% python3 -q
>>> import numpy as np
>>> np.set_printoptions(suppress=True, linewidth=100)
>>> def tidy(a):
...     return np.round(a, 1) + 0
... 
>>> A = np.load("dump.npy")
>>> A
array([[ 3., -2.,  3., -2.],
       [ 2.,  0.,  4., -4.],
       [ 2.,  0.,  4., -4.],
       [ 2.,  0.,  5., -5.]])
>>> # rows and columns are dependent
>>> rank = np.linalg.matrix_rank(A)
>>> rank
np.int64(3)
>>> ns = np.linalg.svd(A)[2][rank:].T
>>> ns.shape
(4, 1)
>>> [int(np.linalg.matrix_rank(A[:, :j + 1])) for j in range(4)]
[1, 2, 3, 3]
>>> [int(np.linalg.matrix_rank(np.delete(A, i, axis=0))) for i in range(4)]
[2, 3, 3, 2]
>>> tidy(ns @ ns.T)
array([[0. , 0. , 0. , 0. ],
       [0. , 0.1, 0.2, 0.2],
       [0. , 0.2, 0.4, 0.4],
       [0. , 0.2, 0.4, 0.4]])
>>> tidy(ns[:, 0] / ns[np.abs(ns[:, 0]).round(6).argmax(), 0])
array([0. , 0.5, 1. , 1. ])
>>> np.allclose(A @ ns, 0)
True
>>> [int(np.linalg.matrix_rank(A[:i])) for i in range(1, len(A) + 1)]
[1, 2, 2, 3]
>>> np.trace(A)
np.float64(2.0)
>>> tidy(np.sort(np.abs(np.linalg.eigvals(A))))
array([0., 1., 1., 2.])
>>> (A - A.T) / 2
array([[ 0. , -2. ,  0.5, -2. ],
       [ 2. ,  0. ,  2. , -2. ],
       [-0.5, -2. ,  0. , -4.5],
       [ 2. ,  2. ,  4.5,  0. ]])
>>> np.allclose(A @ A.T, A.T @ A)
False
>>> mat = np.load("layer5.npy")
>>> mat
array([[ -9.8,  -6.6,   3.9,  -0.1,   0. ,  -5.8,   4.9,  -8.5,   0.7],
       [ -9.9,  -6.3,   4.8,  -2.1,   0.5,  -6.7,   2.6,  -7.4,   0.7],
       [ -8.7,  -5.3,   4.4,   0.1,   0.3,  -6.1,   6.4,  -8.9,  -0.3],
       [ -9.2,  -6.2,   4.2,   0.4,  -0.6,  -5.7,   6.8,  -8.6,  -1.1],
       [ -8.3,  -4.4,   4.6,   1.4,  -1.2,  -5.1,   5.6,  -8.2,   0.4],
       [ -9. ,  -6.4,   1.8,   2.3,   0.4,  -5.8,   7.5, -10.4,  -0.1],
       [-10.1,  -4.7,   3.4,  -0.9,   1.8,  -7. ,   5.3,  -7.4,   0.2],
       [ -7.3,  -5.4,   3.8,  -0.3,  -0.1,  -6.3,   8.2,  -8.8,   1. ],
       [ -7.6,  -5.1,   2.6,   0.7,   1.4,  -5.1,   6.9,  -7.7,  -2. ],
       [-10.4,  -6.3,   3.2,  -2.2,  -0.6,  -5.7,   6. ,  -8.1,   0.3],
       [ -7.4,  -5. ,   2.5,   0.9,   0.4,  -3.9,   7.2,  -8.9,   0. ],
       [ -9.5,  -5.5,   3. ,   1.8,   0.7,  -5.2,   6.8,  -9.6,   0.3],
       [-10.9,  -6.5,   2.5,  -0.5,  -1.4,  -4.7,   5.4,  -8.1,   0.5],
       [ -9.7,  -4.6,   2.5,  -0.9,   1.4,  -5.4,   5.1,  -8.7,   0.1],
       [ -9.4,  -6.3,   4. ,  -0.9,   0.1,  -6.3,   4.8, -10.1,  -0.3],
       [-10.2,  -5. ,   4.5,   1.2,  -0.5,  -5.7,   5. , -11.4,  -0.2],
       [ -8.9,  -5.4,   3.2,   0.8,  -1.1,  -5.5,   4.7,  -9.3,  -1.3],
       [ -8.3,  -6.3,   4.5,   1.5,   0.9,  -5.6,   5.7,  -8.2,   1.1],
       [ -8.5,  -6. ,   4.1,  -0.9,  -0.6,  -3.4,   6.1, -11.2,  -1.5]])
>>> D = np.linalg.norm(mat[:, None] - mat[None], axis=-1)
>>> (D + 1e9 * np.eye(19)).round(6).argmin(axis=1)
array([14,  0,  3,  2,  2, 11, 13,  2, 10, 12,  8,  5,  9,  6,  0, 14,  3,  2, 14])
>>> np.unravel_index(D.round(6).argmax(), D.shape)
(np.int64(1), np.int64(5))
>>> D.shape
(19, 19)
>>> D.mean(axis=1).argmax()
np.int64(1)
